$ python -q
>>> import numpy as np
>>> np.set_printoptions(precision=2, suppress=True, linewidth=140, legacy="1.25")
>>> feats = np.load("data.npy")
>>> print(feats)
[[-0.4   0.1   0.7  -0.3   0.2  -0.4 ]
 [-0.6  -1.3   4.84 -0.8   1.2  -1.5 ]
 [-1.1  -0.7  -4.17 -0.1   0.3   1.3 ]
 [ 0.8   0.6  -1.54 -1.9  -0.2   0.4 ]
 [-0.4  -1.3   4.99  0.3   2.   -1.6 ]
 [-0.4   0.3   0.33  1.3   1.9  -0.2 ]
 [ 0.9   0.5   1.39  2.5  -0.2  -0.4 ]
 [ 0.3  -0.5  -1.9  -0.5  -1.4   0.6 ]
 [ 0.2  -0.2   2.85  0.1   0.9  -0.9 ]
 [-0.2   1.2  -1.49 -1.2   0.3   0.5 ]
 [-0.9   0.1   2.53  2.   -1.1  -0.8 ]
 [ 1.8  -0.4  -0.11  0.8   0.5  -0.1 ]
 [-0.8   0.7   1.01 -0.6  -0.1  -0.3 ]
 [ 1.    0.    7.25  0.2   0.   -2.3 ]
 [-0.4  -0.6  -0.69 -0.4   2.8   0.4 ]
 [-0.3   0.2   0.77  2.1   0.5  -0.3 ]
 [ 0.5   0.8   1.73  0.9   0.1  -0.6 ]
 [ 0.9   1.9  -7.48 -0.3  -0.8   2.4 ]
 [-2.3   0.6   4.53  2.    1.6  -1.4 ]
 [ 0.7  -0.1  -2.56 -0.4  -1.3   0.8 ]
 [ 0.3   0.1   3.64 -0.2  -1.7  -1.2 ]
 [-0.1   1.8  -0.72  1.1  -0.8   0.2 ]
 [-1.6   0.5  -2.04 -0.8  -1.4   0.7 ]
 [ 0.8   0.5   0.79  0.6   0.4  -0.3 ]
 [ 1.3   0.3  -2.51 -0.2  -0.1   0.9 ]
 [-0.2   0.1   2.52  1.5  -1.4  -0.9 ]
 [-0.7  -0.4   4.62  0.3   0.9  -1.6 ]
 [ 0.6   0.    0.64 -1.3   0.7  -0.2 ]
 [-0.1  -1.1   5.18 -0.5  -1.5  -1.7 ]
 [ 0.5   1.2   2.17 -0.1  -0.6  -0.7 ]
 [ 0.7   0.6  -0.52 -0.8   0.1   0.2 ]
 [-0.6  -0.6   1.29  0.4  -0.2  -0.5 ]
 [-0.3  -0.4  -0.38 -1.1  -1.7   0.3 ]
 [-0.3   0.5  -6.65  2.4  -1.    2.2 ]
 [-0.1   0.2  -2.36  1.    0.8   0.7 ]
 [ 2.    0.9  -0.66  1.6  -0.4   0.3 ]
 [ 0.9   0.4  -1.3  -1.6  -0.8   0.5 ]
 [ 1.3  -0.4   2.6  -1.2   0.5  -1.1 ]
 [-1.   -0.4  -0.43  0.5  -2.3   0.1 ]
 [ 1.1   0.   -2.26 -0.8   1.7   0.8 ]
 [-0.6   1.2  -1.36 -1.3  -1.1   0.5 ]
 [ 1.   -1.    1.64  0.6   0.4  -0.6 ]
 [-0.5   0.   -0.25  0.1  -0.5   0.  ]
 [-0.1   2.   -2.42  0.   -0.6   0.7 ]
 [ 0.1  -1.1  -0.21 -0.5   1.8   0.2 ]
 [-0.5  -0.3   0.02  0.    1.8  -0.2 ]
 [-0.7  -1.5   1.12 -1.8   0.1  -0.3 ]]
>>> Ac = feats - feats.mean(axis=1)
Traceback (most recent call last):
  File "<python-input-4>", line 1, in <module>
    Ac = feats - feats.mean(axis=1)
         ~~~~~~^~~~~~~~~~~~~~~~~~~~
ValueError: operands could not be broadcast together with shapes (47,6) (47,) 
>>> Ac = feats - feats.mean(axis=0)
>>> left, sigma, vt = np.linalg.svd(Ac, full_matrices=False)
>>> print((np.sign(left[:, 0]) == np.sign(left[0, 0])).astype(int))
[1 1 0 0 1 1 1 0 1 0 1 0 1 1 0 1 1 0 1 0 1 0 0 1 0 1 1 1 1 1 0 1 0 0 0 0 0 1 0 0 0 1 0 0 0 0 1]
>>> print(np.round(sigma ** 2 / (sigma ** 2).sum(), 2) + 0)
[0.72 0.1  0.09 0.06 0.03 0.  ]
>>> print(round(float((sigma ** 2).sum() ** 2 / (sigma ** 4).sum()), 2))
1.86
>>> print(vt[0] * np.sign(vt[0, np.abs(vt[0]).argmax()]))
[-0.04 -0.12  0.94  0.04  0.09 -0.31]
